% python3 -q
>>> import numpy as np
>>> np.set_printoptions(precision=2, suppress=True, linewidth=200)
>>> M = np.array([[0, 2, 0], [0, 0, 1], [0, 3, 2]])
>>> np.linalg.cond(M) > 100
np.True_
>>> np.argsort(-np.linalg.norm(M, axis=0).round(6), kind="stable")[:3]
array([1, 2, 0])
>>> vec = np.array([0, 3, 3])
>>> print((M @ vec).argmax())
2
>>> M * vec
array([[0, 6, 0],
       [0, 0, 3],
       [0, 9, 6]])
>>> M @ vec
array([ 6,  3, 15])
>>> M @ np.ones(3)
array([2., 1., 5.])
>>> np.einsum("ij,j->i", M, vec)
array([ 6,  3, 15])
>>> print(np.allclose(M[:-1].T @ np.linalg.lstsq(M[:-1].T, M[-1])[0], M[-1]))
True
>>> np.linalg.lstsq(M[:-1].T, M[-1])[2]
np.int32(2)
>>> print(np.round(M @ np.linalg.pinv(M) @ M, 2) + 0)
[[0. 2. 0.]
 [0. 0. 1.]
 [0. 3. 2.]]
>>> feats = np.loadtxt("dump.csv", delimiter=",")
>>> feats
array([[-2.98, -5.02, -1.14,  0.79, -1.84],
       [-3.  , -5.1 , -1.17,  0.82, -2.08],
       [-3.  , -5.14, -0.97,  0.98, -2.09],
       [-3.05, -5.04, -1.12,  1.03, -1.81],
       [-3.04, -5.01, -0.93,  1.13, -1.95],
       [-3.11, -4.98, -0.9 ,  1.17, -2.01],
       [-2.9 , -4.97, -0.94,  1.04, -2.16],
       [-2.96, -5.19, -1.1 ,  1.02, -2.02],
       [-3.14, -4.99, -0.93,  0.99, -2.23],
       [-2.96, -4.93, -1.11,  0.96, -2.08],
       [-3.09, -5.05, -1.03,  1.06, -1.88],
       [-2.96, -4.99, -1.03,  0.85, -2.05],
       [-2.84, -4.9 , -0.98,  1.  , -1.9 ],
       [-4.02, -2.96,  3.05, -3.03,  3.06],
       [-3.98, -2.94,  2.99, -3.2 ,  2.95],
       [-3.87, -2.88,  3.13, -2.97,  3.19],
       [-3.96, -2.88,  3.01, -3.05,  2.99],
       [-4.04, -2.96,  3.02, -2.9 ,  2.91],
       [-3.9 , -2.96,  2.93, -2.93,  3.12],
       [-3.97, -2.94,  3.03, -2.87,  3.04],
       [-4.01, -2.87,  3.04, -3.21,  3.15],
       [-3.96, -3.  ,  2.97, -2.97,  2.95],
       [-3.88, -2.9 ,  3.14, -2.96,  3.04],
       [-3.85, -3.04,  2.79, -2.87,  2.97],
       [-3.86, -2.95,  3.08, -3.08,  3.11],
       [-4.16, -2.97,  3.02, -2.9 ,  3.16]])
>>> D = np.linalg.norm(feats[:, None] - feats[None], axis=-1)
>>> np.flatnonzero(D[9] < D.mean() / 2)
array([ 0,  1,  2,  3,  4,  5,  6,  7,  8,  9, 10, 11, 12])
>>> np.linalg.matrix_rank(D ** 2)
np.int64(7)
>>> (D + 1e9 * np.eye(26)).round(6).argmin(axis=1)
array([11, 11,  7, 10,  5,  4,  9,  2,  2, 11,  3,  9,  9, 16, 16, 22, 13, 21, 19, 17, 14, 17, 15, 18, 22, 13])
>>> P = feats @ np.linalg.solve(feats.T @ feats, feats.T)
>>> P @ feats[:, 2]
array([-1.14, -1.17, -0.97, -1.12, -0.93, -0.9 , -0.94, -1.1 , -0.93, -1.11, -1.03, -1.03, -0.98,  3.05,  2.99,  3.13,  3.01,  3.02,  2.93,  3.03,  3.04,  2.97,  3.14,  2.79,  3.08,  3.02])
>>> arr = np.array([[0.9, -1.6], [1.0, -0.9], [0.6, 0.7]])
>>> rng = np.random.default_rng(67275)
>>> arr[1] = arr[2] + 0.02 * rng.normal(size=2)
>>> print(arr)
[[ 0.9  -1.6 ]
 [ 0.61  0.71]
 [ 0.6   0.7 ]]
>>> q = arr.astype(float).copy()
>>> for j in range(2):
...     q[:, j] -= q[:, :j] @ (q[:, :j].T @ q[:, j])
...     q[:, j] /= np.linalg.norm(q[:, j])
... 
>>> print(np.round(q.T @ arr, 2) + 0)
[[ 1.24 -0.47]
 [ 0.    1.83]]
>>> np.round(q.T @ q, 2) + 0
array([[1., 0.],
       [0., 1.]])
>>> q
array([[ 0.72, -0.69],
       [ 0.49,  0.52],
       [ 0.48,  0.51]])
>>> out = np.c_[arr[:, :1] @ np.array([[0]]), np.array([3, 1, 3])]
>>> out
array([[0., 3.],
       [0., 1.],
       [0., 3.]])
>>> np.linalg.matrix_rank(out)
np.int64(1)
>>> np.linalg.lstsq(arr, out[:, 0])[0]
array([0., 0.])
>>> out.shape
(3, 2)
>>> print(out.sum(axis=0))
[0. 7.]
>>> np.abs(out).max()
np.float64(3.0)
>>> print(np.linalg.svd(out, compute_uv=False))
[4.36 0.  ]
>>> out.sum(axis=1)
array([3., 1., 3.])
>>> np.diff(out, axis=0)
array([[ 0., -2.],
       [ 0.,  2.]])
>>> np.unravel_index(np.abs(out).argmax(), out.shape)
(np.int64(0), np.int64(1))
>>> print(np.count_nonzero(out))
3
>>> np.abs(np.linalg.svd(feats)[2][-1])
array([0.73, 0.53, 0.44, 0.01, 0.02])
>>> vec = np.array([-2, -2])
>>> y = arr @ vec
>>> c, lr = np.zeros(2), 1 / np.linalg.norm(arr, 2) ** 2
>>> for i in range(4):
...     c -= lr * arr.T @ (arr @ c - y)
...     if i % 1 == 0: print(i, round(np.linalg.norm(arr @ c - y), 2))
... 
0 1.81
1 1.13
2 0.71
3 0.45
>>> print(c)
[-1.63 -1.9 ]
>>> print(np.round(np.linalg.cond(arr), 2))
1.64
>>> idx = rng.integers(0, 3, 6)
>>> K = np.array([[4, 4, 9, -5, 2, 3],
...     [7, 6, 6, 4, -6, 6],
...     [-4, -4, -7, 0, 8, -6],
...     [-6, 8, 8, -8, -6, -5],
...     [-2, -9, -5, 8, -5, 2],
...     [-5, -5, 8, 2, 0, 5]]) * (idx[:, None] == idx)
>>> K
array([[ 4,  4,  0,  0,  2,  0],
       [ 7,  6,  0,  0, -6,  0],
       [ 0,  0, -7,  0,  0, -6],
       [ 0,  0,  8, -8,  0, -5],
       [-2, -9,  0,  0, -5,  0],
       [ 0,  0,  8,  2,  0,  5]])
>>> # splits into 2 blocks
>>> out = K[0, 0] * K[1:] - np.outer(K[1:, 0], K[0])
>>> out
array([[  0,  -4,   0,   0, -38,   0],
       [  0,   0, -28,   0,   0, -24],
       [  0,   0,  32, -32,   0, -20],
       [  0, -28,   0,   0, -16,   0],
       [  0,   0,  32,   8,   0,  20]])
>>> print(K[:, 0] / K[0, 0])
[ 1.    1.75  0.    0.   -0.5   0.  ]
>>> np.linalg.matrix_rank(out), np.linalg.matrix_rank(K)
(np.int64(5), np.int64(6))
>>> np.flatnonzero(~out.round(6).any(axis=1))
array([], dtype=int64)
